$ ipython --no-banner

In [1]: import numpy as np

In [2]: np.set_printoptions(precision=1, suppress=True, linewidth=140)

In [3]: def rnd(a):
   ...:     return np.round(a, 1) + 0
   ...: 

In [4]: M = np.loadtxt("m.csv", delimiter=",")

In [5]: M
Out[5]: 
array([[ 1.8,  0.1, -0.2,  0.5,  0.7,  0.5,  0.7],
       [-0.1,  1.4, -0.6, -0.4, -1.1,  1. , -0.1],
       [ 1.5,  3. ,  2.1,  5.7,  0.9, -3.3, -1.8],
       [ 0.4, -0.8,  0.1,  0.1,  0.7, -1.3, -1.2],
       [ 1.3, -2.1,  0.1,  1.7, -1.4, -1.3,  1.2],
       [ 0.5, -0.1,  0.3, -2.5,  1.9, -0.1, -1.2],
       [ 0.7,  1.5, -1.1, -0.1,  1. ,  0.5,  0.6],
       [ 0.2, -1.2, -1.2, -0.6,  0.6, -0.3,  0.8],
       [-1.5, -1.3, -0.5, -1.9,  0.2, -1.5,  0. ],
       [-0.4,  0.1,  0.2,  0.4,  0.7,  0.3, -2.2],
       [ 0.4, -0.5,  0.6,  0.7,  0.4, -1.4,  0.1],
       [ 0.9,  0.9,  0.8, -0.6, -0.8, -0.8,  0.9],
       [-1.1,  0.2,  0.4,  1.8,  0.3, -0.8, -1. ],
       [ 0.2,  1.1,  1.2,  0.7,  0.3, -0.2,  0.6],
       [ 1.7,  1. , -2.5,  0.5,  0.8,  1.6, -0.6],
       [-1.9,  0.2, -1.9, -1.4, -0.2, -0.7, -0.3],
       [-2. , -0.5, -0.2, -1.6, -0.9,  0.9, -0.4],
       [ 0.7,  0.5,  0.9,  0.8,  1.5,  0.8,  0. ],
       [-0.8,  0.6,  0.1, -0.4, -0.1, -1.2,  0.3],
       [ 0. , -2.4,  0.7,  1.8,  1. , -0.4,  0.2],
       [-1.8, -0.2,  0.8, -0.7,  0.2, -0.8,  1.6],
       [ 1.5, -0.2,  1.3, -0.7, -1.6,  0.2,  1.2],
       [ 0.1, -3. , -0.3,  1.4, -0.3,  1. , -0.2],
       [ 1.3, -1.5,  1.1, -0.2, -1.6, -0.2,  0.6],
       [-1.1, -2.6, -0.1, -0.3,  1.2,  0.8,  0.9],
       [ 2.3,  0.6,  0.8,  0.2, -1.2, -1.4,  0. ],
       [ 0.4, -0.8,  1.2,  0.4,  0.7, -0.5, -0.1],
       [ 0.1, -1.6,  1.3, -0.4,  0.9, -0.2, -0.8],
       [-0.3, -1. ,  0.5,  0.8, -1.2, -0.8, -0.3],
       [-1.2,  1.2,  0.1,  0.8,  0.7, -0.3, -1.1],
       [-0.2, -1.6,  0.3, -1. ,  0.9, -0.5, -0.5],
       [-1.1,  1. ,  0.9,  1. , -2.1,  0. ,  1. ],
       [-0.4, -1.2, -0.8, -1.3,  1.2, -1. , -0.1],
       [ 0.4,  0.3, -1.2, -0.1, -0.5, -0.2, -0.1],
       [-0.4, -2.2,  0.1, -1.4,  0.6, -1.2,  1.4],
       [-0.7,  0.8, -1. , -1.9,  0.7,  0. , -1.2],
       [ 0.7,  2.2, -1. ,  0.6, -0.9, -0.9,  0.3],
       [-2. , -1.7, -0.9,  1.2,  0. , -1.7, -0.7],
       [ 1.5, -0.1,  0.7,  0.5,  0. ,  0.5,  0.3],
       [-2.4, -0.9,  1.1, -0.3, -0.2,  0.8,  1.9],
       [ 1. ,  0.9,  0.4, -1.4, -0.9,  0.2, -1.2],
       [-0.3, -0.4, -1. ,  1.4,  0.4,  0.1,  0.1],
       [ 1.7, -1.3, -1. ,  0.8, -0.3,  2. ,  1.3],
       [ 1.7, -1.3, -0.2,  1.1, -0.4,  0.9,  0.4]])

In [6]: Xc = M - M.mean(axis=0)

In [7]: left, sv, VT = np.linalg.svd(Xc, full_matrices=False)

In [8]: rnd(VT[0] * np.sign(VT[0, np.abs(VT[0]).argmax()]))
Out[8]: array([ 0.4,  0.5,  0.2,  0.7,  0. , -0.2, -0.2])

In [9]: (np.sign(left[:, 0]) == np.sign(left[0, 0])).astype(int)
Out[9]: array([1, 1, 1, 1, 1, 0, 1, 0, 0, 1, 1, 1, 1, 1, 1, 0, 0, 1, 0, 1, 0, 1, 0, 0, 0, 1, 1, 0, 1, 1, 0, 1, 0, 1, 0, 0, 1, 0, 1, 0, 1, 1, 0, 1])

In [10]: np.linalg.matrix_rank(Xc)
Out[10]: np.int64(7)

In [11]: np.abs(VT[0]).argmax()
Out[11]: np.int64(3)
